% python3 -q
>>> import numpy as np
>>> from numpy import linalg as LA
>>> np.set_printoptions(precision=2, suppress=True, linewidth=200, floatmode="fixed")
>>> theta = np.deg2rad(15)
>>> F = np.eye(9)
>>> F[np.ix_([6, 5], [6, 5])] = [[np.cos(theta), -np.sin(theta)], [np.sin(theta), np.cos(theta)]]
>>> print(F)
[[ 1.00  0.00  0.00  0.00  0.00  0.00  0.00  0.00  0.00]
 [ 0.00  1.00  0.00  0.00  0.00  0.00  0.00  0.00  0.00]
 [ 0.00  0.00  1.00  0.00  0.00  0.00  0.00  0.00  0.00]
 [ 0.00  0.00  0.00  1.00  0.00  0.00  0.00  0.00  0.00]
 [ 0.00  0.00  0.00  0.00  1.00  0.00  0.00  0.00  0.00]
 [ 0.00  0.00  0.00  0.00  0.00  0.97  0.26  0.00  0.00]
 [ 0.00  0.00  0.00  0.00  0.00 -0.26  0.97  0.00  0.00]
 [ 0.00  0.00  0.00  0.00  0.00  0.00  0.00  1.00  0.00]
 [ 0.00  0.00  0.00  0.00  0.00  0.00  0.00  0.00  1.00]]
>>> LA.pinv(F)
array([[ 1.00,  0.00,  0.00,  0.00,  0.00,  0.00,  0.00,  0.00,  0.00],
       [ 0.00,  1.00,  0.00,  0.00,  0.00,  0.00,  0.00,  0.00,  0.00],
       [ 0.00,  0.00,  1.00,  0.00,  0.00,  0.00,  0.00,  0.00,  0.00],
       [ 0.00,  0.00,  0.00,  1.00,  0.00,  0.00,  0.00,  0.00,  0.00],
       [ 0.00,  0.00,  0.00,  0.00,  1.00,  0.00,  0.00,  0.00,  0.00],
       [ 0.00,  0.00,  0.00,  0.00,  0.00,  0.97, -0.26,  0.00,  0.00],
       [ 0.00,  0.00,  0.00,  0.00,  0.00,  0.26,  0.97,  0.00,  0.00],
       [ 0.00,  0.00,  0.00,  0.00,  0.00,  0.00,  0.00,  1.00,  0.00],
       [ 0.00,  0.00,  0.00,  0.00,  0.00,  0.00,  0.00,  0.00,  1.00]])
>>> LA.norm(F, axis=0)
array([1.00, 1.00, 1.00, 1.00, 1.00, 1.00, 1.00, 1.00, 1.00])
>>> LA.svd(F, compute_uv=False)
array([1.00, 1.00, 1.00, 1.00, 1.00, 1.00, 1.00, 1.00, 1.00])
>>> np.round(F @ F.T, 2) + 0
array([[1.00, 0.00, 0.00, 0.00, 0.00, 0.00, 0.00, 0.00, 0.00],
       [0.00, 1.00, 0.00, 0.00, 0.00, 0.00, 0.00, 0.00, 0.00],
       [0.00, 0.00, 1.00, 0.00, 0.00, 0.00, 0.00, 0.00, 0.00],
       [0.00, 0.00, 0.00, 1.00, 0.00, 0.00, 0.00, 0.00, 0.00],
       [0.00, 0.00, 0.00, 0.00, 1.00, 0.00, 0.00, 0.00, 0.00],
       [0.00, 0.00, 0.00, 0.00, 0.00, 1.00, 0.00, 0.00, 0.00],
       [0.00, 0.00, 0.00, 0.00, 0.00, 0.00, 1.00, 0.00, 0.00],
       [0.00, 0.00, 0.00, 0.00, 0.00, 0.00, 0.00, 1.00, 0.00],
       [0.00, 0.00, 0.00, 0.00, 0.00, 0.00, 0.00, 0.00, 1.00]])
>>> vec = np.array([1, 0, 1, -2, 3, 2, 3, -2, -2])
>>> np.abs(LA.eigvals(F))
array([1.00, 1.00, 1.00, 1.00, 1.00, 1.00, 1.00, 1.00, 1.00])
>>> 9 - LA.matrix_rank(F - np.eye(9), tol=1e-8)
np.int64(7)
>>> round(LA.norm(vec), 2), np.round(LA.norm(F @ vec), 2)
(np.float64(6.0), np.float64(6.0))
>>> print(np.round(LA.det(F), 2))
1.0
>>> F.T @ (F @ vec)
array([ 1.00,  0.00,  1.00, -2.00,  3.00,  2.00,  3.00, -2.00, -2.00])
>>> np.sort(np.abs(np.degrees(np.angle(LA.eigvals(F)))))
array([ 0.00,  0.00,  0.00,  0.00,  0.00,  0.00,  0.00, 15.00, 15.00])
>>> mat = np.load("sample5.npy")
>>> mat
array([[ 1.00,  0.00,  0.00,  0.00,  0.00,  0.00,  0.00],
       [ 0.00,  1.00,  0.00,  0.00,  0.00,  0.00,  0.00],
       [ 0.00,  0.00,  0.00,  0.00, -1.00,  0.00,  0.00],
       [ 0.00,  0.00,  0.00,  1.00,  0.00,  0.00,  0.00],
       [ 0.00,  0.00,  1.00,  0.00,  0.00,  0.00,  0.00],
       [ 0.00,  0.00,  0.00,  0.00,  0.00,  1.00,  0.00],
       [ 0.00,  0.00,  0.00,  0.00,  0.00,  0.00,  1.00]])
>>> # 6 groups of indices that never mix
>>> np.sort(LA.eigvals(mat).real)
array([0.00, 0.00, 1.00, 1.00, 1.00, 1.00, 1.00])
>>> round(LA.det(mat), 2)
np.float64(1.0)
>>> mat @ mat
array([[ 1.00,  0.00,  0.00,  0.00,  0.00,  0.00,  0.00],
       [ 0.00,  1.00,  0.00,  0.00,  0.00,  0.00,  0.00],
       [ 0.00,  0.00, -1.00,  0.00,  0.00,  0.00,  0.00],
       [ 0.00,  0.00,  0.00,  1.00,  0.00,  0.00,  0.00],
       [ 0.00,  0.00,  0.00,  0.00, -1.00,  0.00,  0.00],
       [ 0.00,  0.00,  0.00,  0.00,  0.00,  1.00,  0.00],
       [ 0.00,  0.00,  0.00,  0.00,  0.00,  0.00,  1.00]])
>>> (LA.matrix_power((mat != 0) + (mat.T != 0) + np.eye(7), 7) > 0).astype(int)
array([[1, 0, 0, 0, 0, 0, 0],
       [0, 1, 0, 0, 0, 0, 0],
       [0, 0, 1, 0, 1, 0, 0],
       [0, 0, 0, 1, 0, 0, 0],
       [0, 0, 1, 0, 1, 0, 0],
       [0, 0, 0, 0, 0, 1, 0],
       [0, 0, 0, 0, 0, 0, 1]])
